$ python3 -q
>>> import numpy as np
>>> import numpy.linalg as la
>>> np.set_printoptions(suppress=True, linewidth=160)
>>> E = np.loadtxt("mat.csv", delimiter=",")
>>> E
array([[ 1.6 ,  0.9 , -0.6 ,  1.3 ],
       [-0.9 , -0.4 ,  0.9 ,  1.  ],
       [ 0.1 ,  1.4 ,  2.3 ,  0.5 ],
       [-0.1 ,  0.5 , -2.  , -0.2 ],
       [ 1.  ,  0.3 , -0.4 ,  1.9 ],
       [ 0.08,  1.39,  2.33,  0.5 ],
       [ 1.1 , -1.7 , -0.9 ,  1.8 ]])
>>> hat = E @ la.solve(E.T @ E, E.T)
>>> np.trace(hat)
np.float64(4.0)
>>> np.round(hat @ E[:, 2], 2)
array([-0.6 ,  0.9 ,  2.3 , -2.  , -0.4 ,  2.33, -0.9 ])
>>> np.allclose(hat @ hat, hat)
True
>>> u = np.array([5, 4, 5])
>>> np.round(np.polyval(u, E[0]), 2)
array([24.2 , 12.65,  4.4 , 18.65])
>>> np.convolve(E[0], u)
array([ 8. , 10.9,  8.6,  8.6,  2.2,  6.5])
>>> np.round(np.correlate(E[0], E[6], "full"), 2)
array([ 2.88,  0.18, -4.61,  3.11,  0.84, -2.87,  1.43])
>>> vec = np.array([-1, 0, -2, 1])
>>> target = E @ vec
>>> np.round(la.pinv(E) @ E, 2) + 0
array([[1., 0., 0., 0.],
       [0., 1., 0., 0.],
       [0., 0., 1., 0.],
       [0., 0., 0., 1.]])
>>> target.round(2)
array([ 0.9 ,  0.1 , -4.2 ,  3.9 ,  1.7 , -4.24,  2.5 ])
>>> rng = np.random.default_rng(9176)
>>> target = target + 0.3 * rng.normal(size=7)
>>> target.round(2)
array([ 0.85,  0.16, -4.65,  4.37,  2.09, -3.99,  2.31])
>>> b, *_ = la.lstsq(E, target)
>>> round(la.norm(target - E @ b), 2)
np.float64(0.57)
>>> np.round(E.T @ (target - E @ b), 2) + 0
array([0., 0., 0., 0.])
>>> out = np.array([[3], [0], [0], [2], [0], [0], [2]])
>>> basis = np.array([[1, 1, 1]])
>>> J = out @ basis
>>> J
array([[3, 3, 3],
       [0, 0, 0],
       [0, 0, 0],
       [2, 2, 2],
       [0, 0, 0],
       [0, 0, 0],
       [2, 2, 2]])
>>> np.round(J @ la.pinv(J) @ J, 2)
array([[3., 3., 3.],
       [0., 0., 0.],
       [0., 0., 0.],
       [2., 2., 2.],
       [0., 0., 0.],
       [0., 0., 0.],
       [2., 2., 2.]])
>>> la.lstsq(J[:-1].T, J[-1])[2]
np.int32(1)
>>> np.abs(np.diag(la.qr(J)[1])) > 1e-9
array([ True, False, False])
>>> np.allclose(J[:-1].T @ la.lstsq(J[:-1].T, J[-1])[0], J[-1])
True
>>> round(np.trace(la.pinv(J) @ J), 2)
np.float64(1.0)
>>> K, _ = la.qr(np.array([[-1.4, 0.6, -1.7, 1.9, 0.0],
...     [-0.1, -0.1, 0.1, -1.2, 1.9],
...     [1.0, 0.3, -0.7, -0.7, 0.3],
...     [1.7, -1.9, 0.4, 1.3, 0.7],
...     [-0.1, -0.1, -0.4, 1.1, -0.7]]))
>>> K.round(2)
array([[-0.58, -0.23, -0.74,  0.07, -0.24],
       [-0.04, -0.13,  0.06,  0.94,  0.3 ],
       [ 0.41,  0.72, -0.53,  0.14,  0.02],
       [ 0.7 , -0.63, -0.31,  0.01, -0.14],
       [-0.04, -0.13, -0.25, -0.3 ,  0.91]])
>>> # columns are unit length and at right angles
>>> q = K.astype(float).copy()
>>> for j in range(5):
...     q[:, j] -= q[:, :j] @ (q[:, :j].T @ q[:, j])
...     q[:, j] /= la.norm(q[:, j])
... 
>>> q.round(2)
array([[-0.58, -0.23, -0.74,  0.07, -0.24],
       [-0.04, -0.13,  0.06,  0.94,  0.3 ],
       [ 0.41,  0.72, -0.53,  0.14,  0.02],
       [ 0.7 , -0.63, -0.31,  0.01, -0.14],
       [-0.04, -0.13, -0.25, -0.3 ,  0.91]])
>>> np.round(q.T @ K, 2) + 0
array([[1., 0., 0., 0., 0.],
       [0., 1., 0., 0., 0.],
       [0., 0., 1., 0., 0.],
       [0., 0., 0., 1., 0.],
       [0., 0., 0., 0., 1.]])
>>> vec = np.array([0, -2, -3, 2, 2])
>>> target = q @ vec
>>> target.round(2)
array([2.35, 2.56, 0.48, 1.93, 2.23])
>>> np.round(la.solve(q, 2 * target), 2)
array([ 0., -4., -6.,  4.,  4.])
>>> np.round(la.solve(q, target), 2)
array([ 0., -2., -3.,  2.,  2.])
>>> np.round(la.solve(q.T, q[0]), 2) + 0
array([1., 0., 0., 0., 0.])
>>> u, v = K[0], K[3]
>>> round(float(u @ v), 2)
0.0
>>> pr = (u @ v) / (u @ u) * u
>>> np.round(v - pr, 2)
array([ 0.7 , -0.63, -0.31,  0.01, -0.14])
>>> np.round(np.outer(u, v), 2) + 0
array([[-0.41,  0.36,  0.18, -0.01,  0.08],
       [-0.16,  0.14,  0.07,  0.  ,  0.03],
       [-0.52,  0.47,  0.23, -0.01,  0.1 ],
       [ 0.05, -0.04, -0.02,  0.  , -0.01],
       [-0.17,  0.15,  0.07,  0.  ,  0.03]])
>>> la.matrix_rank(np.outer(u, v))
np.int64(1)
>>> np.round(la.norm(u + v) ** 2 + la.norm(u - v) ** 2, 2)
np.float64(4.0)
>>> out = np.array([[3, -1], [-1, -2]])
>>> basis = np.kron(out, K)
>>> la.matrix_rank(basis)
np.int64(10)
>>> np.round(la.norm(basis, 2), 2), np.round(la.norm(out, 2) * la.norm(K, 2), 2)
(np.float64(3.19), np.float64(3.19))
>>> q, vecs = la.qr(K[:, :4])[0], la.qr(K[:, 4:])[0]
>>> sig = la.svd(q.T @ vecs, compute_uv=False)
>>> (sig > 0.9).sum()
np.int64(0)
>>> np.degrees(np.arccos(sig.clip(0, 1)))
array([90.])
>>> round(la.norm(q @ q.T - vecs @ vecs.T, 2), 2)
np.float64(1.0)
>>> X = -2 * np.eye(7) + np.eye(7, k=1)
>>> X
array([[-2.,  1.,  0.,  0.,  0.,  0.,  0.],
       [ 0., -2.,  1.,  0.,  0.,  0.,  0.],
       [ 0.,  0., -2.,  1.,  0.,  0.,  0.],
       [ 0.,  0.,  0., -2.,  1.,  0.,  0.],
       [ 0.,  0.,  0.,  0., -2.,  1.,  0.],
       [ 0.,  0.,  0.,  0.,  0., -2.,  1.],
       [ 0.,  0.,  0.,  0.,  0.,  0., -2.]])
>>> q, vecs = la.qr(X[:, :1])[0], la.qr(X[:, 1:])[0]
>>> sig = la.svd(q.T @ vecs, compute_uv=False)
>>> sig.round(2)
array([0.5])
>>> np.round(la.norm(q @ q.T - vecs @ vecs.T, 2), 2)
np.float64(1.0)
>>> np.round(np.degrees(np.arccos(sig.clip(0, 1))), 2)
array([60.])
